>>> import numpy as np
>>> from numpy import linalg as LA
>>> np.set_printoptions(precision=2, suppress=True, linewidth=100, sign=" ")
>>> K = np.load("case19.npy")
>>> print(K)
[[ 2  2  2]
 [ 2  4  4]
 [ 2  4  6]]
>>> evals, evecs = LA.eigh(K)
>>> print(LA.eigvalsh(K @ K))
[   0.38    1.65  101.97]
>>> print(np.abs(evecs[:, -1]).round(6).argmax())
2
>>> print(evals)
[  0.62   1.29  10.1 ]
>>> print(np.round(evecs.T @ K @ evecs, 2) + 0)
[[  0.62   0.     0.  ]
 [  0.     1.29   0.  ]
 [  0.     0.    10.1 ]]
>>> print(round(float(LA.det(2 * K)), 2), round(LA.det(K), 2))
64.0 8.0
>>> print(np.poly(K))
[  1. -12.  20.  -8.]
>>> print(round(LA.eigvals(K).sum().real, 2))
12.0
>>> print(round(float(LA.det(K.T)), 2))
8.0
>>> print(round(LA.det(K), 2))
8.0
>>> print(K @ K)
[[ 12  20  24]
 [ 20  36  44]
 [ 24  44  56]]
>>> print(LA.matrix_power(K, 4))
[[ 1120  2016  2512]
 [ 2016  3632  4528]
 [ 2512  4528  5648]]
>>> print((K - K.T) / 2)
[[ 0.  0.  0.]
 [ 0.  0.  0.]
 [ 0.  0.  0.]]
>>> print(np.trace(K))
12
>>> t = np.radians(161)
>>> R = np.eye(3)
>>> R[0, 0] = R[1, 1] = np.cos(t)
>>> R[0, 1], R[1, 0] = -np.sin(t), np.sin(t)
>>> print(R)
[[-0.95 -0.33  0.  ]
 [ 0.33 -0.95  0.  ]
 [ 0.    0.    1.  ]]
>>> out = K @ R.T
>>> print(np.allclose(LA.norm(K, axis=1), LA.norm(out, axis=1)))
True
>>> print(np.abs(out - K).max(axis=0))
[ 5.19  7.13  0.  ]
>>> print(np.allclose(K @ K.T, out @ out.T))
True
>>> print(LA.svd(K, compute_uv=False), LA.svd(out, compute_uv=False))
[ 10.1    1.29   0.62] [ 10.1    1.29   0.62]
>>> print(round(float(LA.det(R)), 2), round(np.trace(R), 2))
1.0 -0.89
>>> out = np.array([[1, 2, 3], [0, 1, 1], [2, 1, 0]])
>>> arr = out + out.T
>>> print(arr)
[[ 2  2  5]
 [ 2  2  2]
 [ 5  2  0]]
>>> evals, evecs = LA.eigh(arr)
>>> x0 = np.array([3, 2, 3])
>>> print(evecs * np.abs(evals) @ evecs.T)
[[ 5.18  2.27  1.  ]
 [ 2.27  2.02  1.66]
 [ 1.    1.66  5.02]]
>>> print(np.round(x0 @ arr @ x0 / (x0 @ x0), 2), round(evals[0], 2), round(evals[-1], 2))
7.45 -4.11 7.53
>>> print((np.sign(evecs[:, -1].round(6)) == np.sign(evecs[0, -1].round(6))).astype(int))
[ 1  1  1]
>>> print(np.abs(arr).sum(axis=1).max(), np.round(np.abs(evals).max(), 2))
9 7.53
>>> print(np.trace(arr))
4
>>> print((arr + arr.T) / 2)
[[ 2.  2.  5.]
 [ 2.  2.  2.]
 [ 5.  2.  0.]]
>>> print(np.sort(np.abs(LA.eigvals(arr))))
[ 0.58  4.11  7.53]
>>> print(np.round(np.abs(LA.eigvals(arr)).max(), 2))
7.53
>>> out = LA.inv(arr)
>>> print((np.abs(out) > 1e-9).astype(int))
[[ 1  1  1]
 [ 1  1  1]
 [ 1  1  0]]
>>> print(np.round(arr @ out, 2) + 0)
[[ 1.  0.  0.]
 [ 0.  1.  0.]
 [ 0.  0.  1.]]
>>> print(np.allclose(out, arr.T))
False
>>> evals, evecs = LA.eigh(arr)
>>> print(np.round(evecs.T @ evecs, 2) + 0)
[[ 1.  0.  0.]
 [ 0.  1.  0.]
 [ 0.  0.  1.]]
>>> print((evals > 1e-8).sum(), (evals < -1e-8).sum())
2 1
>>> print(np.round(evecs @ np.diag(evals) @ evecs.T, 2) + 0)
[[ 2.  2.  5.]
 [ 2.  2.  2.]
 [ 5.  2.  0.]]
>>> print(evals.sum(), np.trace(arr))
4.0 4
>>> print(np.unique(evals.round(6) + 0, return_counts=True)[1])
[ 1  1  1]
>>> print(evals)
[-4.11  0.58  7.53]
>>> print(LA.svd(arr, compute_uv=False))
[ 7.53  4.11  0.58]
>>> print(np.abs(evecs[:, -1]).round(6).argmax())
0
>>> print(np.abs(evecs[:, -1]))
[ 0.68  0.45  0.57]
